>>> import numpy as np
>>> import numpy.linalg as la
>>> np.set_printoptions(suppress=True, linewidth=100)
>>> rnd = lambda a: np.round(a, 3) + 0
>>> X = np.loadtxt("arr.csv", delimiter=",")
>>> X
array([[-0.9  ,  0.85 , -2.056, -1.8  ],
       [-2.726,  0.796,  0.806, -0.534],
       [ 1.512,  2.136, -0.543, -1.364],
       [-0.572, -0.199,  2.841,  0.748],
       [-1.586, -1.518, -0.501, -1.982],
       [ 2.642, -0.362,  1.178,  0.709],
       [-1.581, -1.071,  1.737,  1.528],
       [ 2.221, -1.31 , -0.526,  1.44 ],
       [-0.82 , -1.476, -0.956, -2.288],
       [ 1.582,  1.3  ,  1.356, -1.723],
       [-0.783,  0.719,  2.135, -1.82 ],
       [ 1.197, -0.439,  2.416, -1.239],
       [-0.244, -2.321,  1.462, -1.19 ],
       [ 2.383,  1.006,  0.726, -1.335],
       [-0.783,  0.846, -2.394,  1.392],
       [ 1.745, -0.891, -0.66 , -2.174],
       [ 2.261, -0.122,  0.725, -1.83 ],
       [-1.618,  0.514,  0.093, -2.471],
       [ 1.13 ,  1.751, -1.849, -1.113],
       [-0.53 , -0.76 , -2.783, -0.628],
       [ 0.765,  1.657,  2.064, -1.187],
       [-0.694, -1.185, -2.107,  1.636]])
>>> vec = np.array([2, 0, 1, 0])
>>> y = X @ vec
>>> rnd(la.pinv(X) @ X)
array([[1., 0., 0., 0.],
       [0., 1., 0., 0.],
       [0., 0., 1., 0.],
       [0., 0., 0., 1.]])
>>> rng = np.random.default_rng(6375)
>>> y = y + 0.3 * rng.normal(size=22)
>>> rnd(y)
array([-3.655, -4.956,  2.3  ,  1.649, -3.595,  6.266, -0.913,  4.207, -2.781,  4.322,  0.444,
        4.198,  1.47 ,  6.09 , -4.032,  2.315,  5.484, -2.778,  0.496, -3.84 ,  3.651, -3.144])
>>> b, *_ = la.lstsq(X, y)
>>> print(rnd(b))
[ 1.992 -0.038  0.987  0.019]
>>> rnd(la.norm(y - X @ b))
np.float64(1.458)
>>> Xc = X - X.mean(axis=0)
>>> evecs = la.svd(Xc)[2][:3]
>>> out = Xc - Xc @ evecs.T @ evecs
>>> rnd(la.norm(out) / la.norm(Xc))
np.float64(0.378)
>>> print(rnd(np.cov(Xc @ evecs.T, rowvar=False)))
[[3.101 0.    0.   ]
 [0.    2.39  0.   ]
 [0.    0.    1.983]]
>>> basis = X[[13, 18]].astype(float)
>>> for _ in range(7):
...     z = la.norm(X[:, None] - basis, axis=-1).argmin(axis=1)
...     basis = np.array([X[z == j].mean(axis=0) for j in range(2)])
... 
>>> print(z)
[1 1 1 0 1 0 0 0 1 0 0 0 0 0 1 0 0 1 1 1 0 1]
>>> np.abs(basis[1] - basis[0]).argmax()
np.int64(2)
>>> print(rnd(basis[1] - basis[0]))
[-1.67   0.365 -2.517 -0.242]
>>> G = X.T @ X
>>> la.matrix_rank(G)
np.int64(4)
>>> rnd(la.svd(X, compute_uv=False) ** 2)
array([69.96 , 52.65 , 47.146, 28.239])
>>> G = np.cov(X, rowvar=False)
>>> rnd(la.eigvalsh(G)[::-1])
array([3.101, 2.39 , 1.983, 1.245])
>>> rnd(np.corrcoef(X[:, 2], X[:, 1])[0, 1])
np.float64(0.015)
>>> print(np.argwhere(np.triu(np.abs(np.corrcoef(X.T)) > 0.8, 1)))
[]
>>> rnd(np.corrcoef(X.T))
array([[ 1.   ,  0.171,  0.12 , -0.04 ],
       [ 0.171,  1.   ,  0.015, -0.208],
       [ 0.12 ,  0.015,  1.   , -0.061],
       [-0.04 , -0.208, -0.061,  1.   ]])
>>> print(G.shape)
(4, 4)
>>> E = np.loadtxt("m.csv", delimiter=",")
>>> print(E)
[[ 1.    -0.5   -0.1    1.3   -1.4  ]
 [ 1.3   -2.1    3.1   -1.4    1.9  ]
 [ 0.6   -0.1    0.9    0.4   -1.   ]
 [ 0.493 -0.219  1.011  0.381 -1.118]
 [ 0.4   -0.1    1.     0.7    1.2  ]
 [-0.2    1.6    0.    -1.     1.   ]]
>>> Q, R = la.qr(E)
>>> rnd(np.abs(np.diag(R)))
array([1.869, 1.801, 1.957, 1.51 , 1.96 ])
>>> hat = E @ la.solve(E.T @ E, E.T)
>>> rnd(hat @ E[:, 0])
array([ 1.   ,  1.3  ,  0.6  ,  0.493,  0.4  , -0.2  ])
>>> rnd(np.trace(hat))
np.float64(5.0)
>>> F = np.load("a.npy")
>>> F
array([[ 0.484,  0.768, -0.338,  0.172, -0.549, -0.422, -0.442],
       [ 0.768, -0.233,  0.02 ,  1.322, -0.367,  0.119,  0.063],
       [-0.338,  0.02 , -0.74 ,  0.476,  0.314, -0.223,  0.009],
       [ 0.172,  1.322,  0.476,  0.738,  0.492,  0.315, -0.443],
       [-0.549, -0.367,  0.314,  0.492, -0.677, -0.611,  0.219],
       [-0.422,  0.119, -0.223,  0.315, -0.611,  1.523,  0.823],
       [-0.442,  0.063,  0.009, -0.443,  0.219,  0.823, -1.096]])
>>> vec = np.array([0, 0, 1, 0, 1, 2, 2])
>>> y = F @ vec
>>> rnd(y)
array([-2.615,  0.017, -0.854,  0.712, -1.147,  3.858, -0.318])
>>> rnd(la.solve(F, y))
array([0., 0., 1., 0., 1., 2., 2.])
>>> rnd(la.solve(F.T, F[1]))
array([0., 1., 0., 0., 0., 0., 0.])
>>> rnd(la.solve(F, F[:, 3]))
array([0., 0., 0., 1., 0., 0., 0.])
